>>> import numpy as np
>>> np.set_printoptions(precision=2, suppress=True, linewidth=200, floatmode="fixed")
>>> def rd(a):
...     return np.round(a, 2) + 0
... 
>>> K = np.load("run5.npy")
>>> print(K)
[[-1.98  0.00 -3.00 -3.00  2.00  3.00 -3.00 -2.00  2.00  1.00]
 [ 3.00  2.02  0.00  0.00  1.00 -1.00  2.00  1.00 -2.00 -2.00]
 [-3.00  2.00  0.02  1.00 -1.00  2.00 -3.00  2.00 -2.00  0.00]
 [ 0.00 -2.00  0.00  0.02 -3.00  3.00  1.00  1.00 -1.00  2.00]
 [ 0.00  0.00 -2.00  1.00 -2.98  1.00 -3.00 -2.00 -2.00  3.00]
 [-1.00  0.00  0.00  1.00  2.00  2.02 -3.00  0.00  2.00  3.00]
 [-1.00  3.00 -3.00  1.00 -1.00  1.00 -1.98  1.00  2.00  0.00]
 [ 1.00 -3.00  1.00  0.00 -3.00  1.00 -1.00  3.02 -1.00  0.00]
 [ 0.00 -2.00  3.00  2.00  0.00 -2.00 -2.00 -3.00  3.02 -2.00]
 [-2.00  0.00 -3.00 -3.00  2.00  3.00 -3.00 -2.00  2.00  1.02]]
>>> rd(np.linalg.det(K))
np.float64(-2115.17)
>>> (K + K.T) / 2
array([[-1.98,  1.50, -3.00, -1.50,  1.00,  1.00, -2.00, -0.50,  1.00, -0.50],
       [ 1.50,  2.02,  1.00, -1.00,  0.50, -0.50,  2.50, -1.00, -2.00, -1.00],
       [-3.00,  1.00,  0.02,  0.50, -1.50,  1.00, -3.00,  1.50,  0.50, -1.50],
       [-1.50, -1.00,  0.50,  0.02, -1.00,  2.00,  1.00,  0.50,  0.50, -0.50],
       [ 1.00,  0.50, -1.50, -1.00, -2.98,  1.50, -2.00, -2.50, -1.00,  2.50],
       [ 1.00, -0.50,  1.00,  2.00,  1.50,  2.02, -1.00,  0.50,  0.00,  3.00],
       [-2.00,  2.50, -3.00,  1.00, -2.00, -1.00, -1.98,  0.00,  0.00, -1.50],
       [-0.50, -1.00,  1.50,  0.50, -2.50,  0.50,  0.00,  3.02, -2.00, -1.00],
       [ 1.00, -2.00,  0.50,  0.50, -1.00,  0.00,  0.00, -2.00,  3.02,  0.00],
       [-0.50, -1.00, -1.50, -0.50,  2.50,  3.00, -1.50, -1.00,  0.00,  1.02]])
>>> rng = np.random.default_rng(11766)
>>> z = rng.permutation(10)
>>> z
array([0, 4, 2, 9, 1, 6, 7, 3, 5, 8])
>>> Y = K[z][:, z]
>>> print(np.trace(Y))
4.2
>>> print(rd(np.linalg.det(Y)), rd(np.linalg.det(K[z])))
-2115.17 -2115.17
>>> Y
array([[-1.98,  2.00, -3.00,  1.00,  0.00, -3.00, -2.00, -3.00,  3.00,  2.00],
       [ 0.00, -2.98, -2.00,  3.00,  0.00, -3.00, -2.00,  1.00,  1.00, -2.00],
       [-3.00, -1.00,  0.02,  0.00,  2.00, -3.00,  2.00,  1.00,  2.00, -2.00],
       [-2.00,  2.00, -3.00,  1.02,  0.00, -3.00, -2.00, -3.00,  3.00,  2.00],
       [ 3.00,  1.00,  0.00, -2.00,  2.02,  2.00,  1.00,  0.00, -1.00, -2.00],
       [-1.00, -1.00, -3.00,  0.00,  3.00, -1.98,  1.00,  1.00,  1.00,  2.00],
       [ 1.00, -3.00,  1.00,  0.00, -3.00, -1.00,  3.02,  0.00,  1.00, -1.00],
       [ 0.00, -3.00,  0.00,  2.00, -2.00,  1.00,  1.00,  0.02,  3.00, -1.00],
       [-1.00,  2.00,  0.00,  3.00,  0.00, -3.00,  0.00,  1.00,  2.02,  2.00],
       [ 0.00,  0.00,  3.00, -2.00, -2.00, -2.00, -3.00,  2.00, -2.00,  3.02]])
>>> Y = K / np.sqrt((K ** 2).mean(axis=1, keepdims=True))
>>> rd(Y[4])
array([ 0.00,  0.00, -0.99,  0.49, -1.47,  0.49, -1.48, -0.99, -0.99,  1.48])
